>>> import numpy as np
>>> np.set_printoptions(suppress=True, linewidth=200)
>>> K = np.load("x.npy")
>>> print(K)
[[ 12  15 -12  -3   3]
 [ 15  40 -21  -9  -8]
 [-12 -21  18   3  -1]
 [ -3  -9   3  21   4]
 [  3  -8  -1   4  16]]
>>> T = np.stack([K, -2 * K, K[::-1]])
>>> np.round(np.linalg.norm(T, axis=(1, 2)), 1)
array([ 69., 138.,  69.])
>>> T.sum(axis=0)
array([[ -9, -23,  11,   7,  13],
       [-18, -49,  24,  30,  12],
       [  0,   0,   0,   0,   0],
       [ 18,  49, -24, -30, -12],
       [  9,  23, -11,  -7, -13]])
>>> data = np.load("dump.npy")
>>> print(data)
[[1.  0.7 0.5 0.3 0.2 0.2 0.1]
 [0.7 1.  0.7 0.5 0.3 0.2 0.2]
 [0.5 0.7 1.  0.7 0.5 0.3 0.2]
 [0.3 0.5 0.7 1.  0.7 0.5 0.3]
 [0.2 0.3 0.5 0.7 1.  0.7 0.5]
 [0.2 0.2 0.3 0.5 0.7 1.  0.7]
 [0.1 0.2 0.2 0.3 0.5 0.7 1. ]]
>>> A2 = np.linalg.inv(data)
>>> np.round(np.linalg.det(data) * A2, 1) + 0
array([[0., 0., 0., 0., 0., 0., 0.],
       [0., 0., 0., 0., 0., 0., 0.],
       [0., 0., 0., 0., 0., 0., 0.],
       [0., 0., 0., 0., 0., 0., 0.],
       [0., 0., 0., 0., 0., 0., 0.],
       [0., 0., 0., 0., 0., 0., 0.],
       [0., 0., 0., 0., 0., 0., 0.]])
>>> np.round(np.linalg.inv(A2), 1)
array([[1. , 0.7, 0.5, 0.3, 0.2, 0.2, 0.1],
       [0.7, 1. , 0.7, 0.5, 0.3, 0.2, 0.2],
       [0.5, 0.7, 1. , 0.7, 0.5, 0.3, 0.2],
       [0.3, 0.5, 0.7, 1. , 0.7, 0.5, 0.3],
       [0.2, 0.3, 0.5, 0.7, 1. , 0.7, 0.5],
       [0.2, 0.2, 0.3, 0.5, 0.7, 1. , 0.7],
       [0.1, 0.2, 0.2, 0.3, 0.5, 0.7, 1. ]])
>>> np.round(np.linalg.slogdet(data)[0], 1)
np.float64(1.0)
>>> np.round(np.linalg.det(data) * np.linalg.det(A2), 1)
np.float64(1.0)
>>> x = np.ones(7)
>>> for _ in range(6):
...     x = data @ x
...     x /= np.linalg.norm(x)
...     print(round(x @ data @ x, 1))
... 
3.6
3.6
3.6
3.6
3.6
3.6
>>> print(np.round(np.linalg.eigvalsh(data)[-1], 1))
3.6
>>> L = np.linalg.cholesky(data)
>>> np.round(L @ L.T, 1)
array([[1. , 0.7, 0.5, 0.3, 0.2, 0.2, 0.1],
       [0.7, 1. , 0.7, 0.5, 0.3, 0.2, 0.2],
       [0.5, 0.7, 1. , 0.7, 0.5, 0.3, 0.2],
       [0.3, 0.5, 0.7, 1. , 0.7, 0.5, 0.3],
       [0.2, 0.3, 0.5, 0.7, 1. , 0.7, 0.5],
       [0.2, 0.2, 0.3, 0.5, 0.7, 1. , 0.7],
       [0.1, 0.2, 0.2, 0.3, 0.5, 0.7, 1. ]])
>>> round(np.prod(np.diag(L)) ** 2, 1), np.round(np.linalg.det(data), 1)
(np.float64(0.0), np.float64(0.0))
